$ python -q
>>> import numpy as np
>>> np.set_printoptions(suppress=True, linewidth=160)
>>> def tidy(a):
...     return np.round(a, 4) + 0
... 
>>> X = np.array([[4, -2, -3, -2, 5, -3, -1, -1, 1],
...     [3, -2, -2, -4, 2, -5, -5, 5, 4],
...     [0, -4, 4, 5, 4, -3, 4, -3, 5]])
>>> X[-1] = X[0] + 5 * X[1]
>>> X
array([[  4,  -2,  -3,  -2,   5,  -3,  -1,  -1,   1],
       [  3,  -2,  -2,  -4,   2,  -5,  -5,   5,   4],
       [ 19, -12, -13, -22,  15, -28, -26,  24,  21]])
>>> # row 2 dominates
>>> left, sig, Vt = np.linalg.svd(X)
>>> V = Vt[:(sig > 1e-8).sum()]
>>> rng = np.random.default_rng(67)
>>> x0 = X[0] + 4 * X[2] + rng.integers(2) * np.eye(9)[2]
>>> x0
array([  80.,  -50.,  -54.,  -90.,   65., -115., -105.,   95.,   85.])
>>> tidy(np.linalg.norm(x0 - V.T @ V @ x0))
np.float64(0.9316)
>>> tidy(np.diag(V.T @ V))
array([0.2303, 0.0584, 0.1321, 0.1256, 0.4198, 0.2066, 0.2351, 0.4504, 0.1416])
>>> r = np.linalg.matrix_rank(X)
>>> r
np.int64(2)
>>> null = np.linalg.svd(X)[2][r:].T
>>> [int(np.linalg.matrix_rank(X[:, :j + 1])) for j in range(9)]
[1, 2, 2, 2, 2, 2, 2, 2, 2]
>>> tidy(X @ null)
array([[0., 0., 0., 0., 0., 0., 0.],
       [0., 0., 0., 0., 0., 0., 0.],
       [0., 0., 0., 0., 0., 0., 0.]])
>>> print([int(np.linalg.matrix_rank(np.delete(X, i, axis=0))) for i in range(3)])
[2, 2, 2]
>>> np.linalg.matrix_rank(X.T @ X), np.linalg.matrix_rank(X @ X.T)
(np.int64(2), np.int64(2))
>>> np.allclose(X @ null, 0)
True
